$ python -q
>>> import numpy as np
>>> import numpy.linalg as la
>>> np.set_printoptions(precision=1, suppress=True, linewidth=100, sign=" ")
>>> mat = np.load("sample17.npy")
>>> mat
array([[ 0.,  0.,  0.],
       [ 0.,  0.,  2.],
       [ 0.,  2.,  0.]])
>>> hat = np.triu(np.array([[3, 0, -1], [3, 1, -1], [3, -2, -3]]), 1) + np.eye(3)
>>> Y = hat @ mat @ la.inv(hat)
>>> np.trace(Y), np.trace(mat)
(np.float64(0.0), np.float64(0.0))
>>> np.poly(Y)
array([ 1.,  0., -4.,  0.])
>>> np.round(la.det(Y), 1)
np.float64(0.0)
>>> X = np.load("m.npy")
>>> X
array([[ 22.3, -18.6, -40.4],
       [ 19.3, -19.3, -39. ],
       [ 19.8, -19. , -38.7],
       [ 19.7, -22.4, -39. ],
       [ 21.9, -19. , -37.9],
       [ 20.3, -20.6, -39.1],
       [ 20.8, -18.8, -39.2],
       [ 20.6, -17.8, -40. ],
       [ 19. , -19.7, -40.4],
       [ 19. , -19.6, -40.7],
       [ 20.3, -19.9, -39.6],
       [ 22.5, -20.2, -40.1],
       [ 21.8, -18.6, -39. ],
       [ 19.9, -18.4, -39.3]])
>>> t3 = np.stack([X, -3 * X, X[::-1]])
>>> la.matrix_rank(t3)
array([ 3,  3,  3])
>>> (t3 @ X.T).shape
(3, 14, 14)
>>> w, evecs = la.eigh(mat)
>>> w
array([-2.,  0.,  2.])
>>> vec = np.array([-3, 1, -3])
>>> rhs = X @ vec
>>> rhs
array([ 35.7,  39.8,  37.7,  35.5,  29. ,  35.8,  36.4,  40.4,  44.5,  45.5,  38. ,  32.6,  33. ,
        39.8])
>>> np.round(la.pinv(X) @ X, 1) + 0
array([[ 1.,  0.,  0.],
       [ 0.,  1.,  0.],
       [ 0.,  0.,  1.]])
>>> rng = np.random.default_rng(27476)
>>> rhs = rhs + 0.3 * rng.normal(size=14)
>>> rhs
array([ 35.4,  40.1,  37.9,  34.9,  29.2,  35.6,  36.6,  40.1,  44.5,  45.3,  38. ,  33.1,  33.1,
        40.2])
>>> b, *_ = la.lstsq(X, rhs)
>>> b.round()
array([-3.,  1., -3.])
>>> b
array([-2.9,  1.1, -3. ])
>>> arr = np.load("layer10.npy")
>>> arr
array([[ 0.9, -0.6,  0.9,  0.2,  2.3],
       [-0.7, -0.8, -0.3, -0.3, -1.9],
       [ 0.1, -0.5, -0.8,  0.8,  0. ],
       [ 0.4, -0.2, -0.4, -0.1,  1.4],
       [ 0.8, -0.8, -0.5,  0.4,  1.8],
       [ 1.5, -0.1, -0.4, -1.6,  2.9],
       [-0.9, -0.6, -1.6, -0.6, -2.1],
       [-0.4, -0.6, -1. ,  0.2, -0.7],
       [ 0.2,  0.7,  0.1,  1.5,  0.6],
       [ 0.3, -1.6, -0.1, -1.1,  0.8],
       [ 0.1,  0.8, -0.2,  1. ,  0.3],
       [-1.5,  1.4,  0.1,  0.4, -2.9],
       [-0.9,  1.8, -0.3, -0.2, -1.5],
       [-0.6, -0.4,  1.2, -0.1, -1.1],
       [ 0.6, -1.3, -1.1,  2.2,  0.8],
       [ 0.2,  1.6,  2.6,  2.9,  0.1],
       [-0.2,  0.7, -1.1, -0.2, -0.3]])
>>> W2 = arr[[5, 15]].astype(float)
>>> for _ in range(5):
...     idx = la.norm(arr[:, None] - W2, axis=-1).argmin(axis=1)
...     W2 = np.array([arr[idx == j].mean(axis=0) for j in range(2)])
... 
>>> idx
array([ 0,  1,  0,  0,  0,  0,  1,  1,  0,  0,  1,  1,  1,  1,  0,  1,  1])
>>> np.abs(W2[1] - W2[0]).argmax()
np.int64(4)
>>> np.bincount(idx)
array([ 8,  9])
>>> idx = arr[:, 4] > np.median(arr[:, 4])
>>> u = arr[idx].mean(axis=0) - arr[~idx].mean(axis=0)
>>> round((((arr - arr.mean(axis=0)) @ u > 0) == idx).mean(), 1)
np.float64(0.9)
>>> idx.astype(int)
array([ 1,  0,  0,  1,  1,  1,  0,  0,  1,  1,  1,  0,  0,  0,  1,  0,  0])
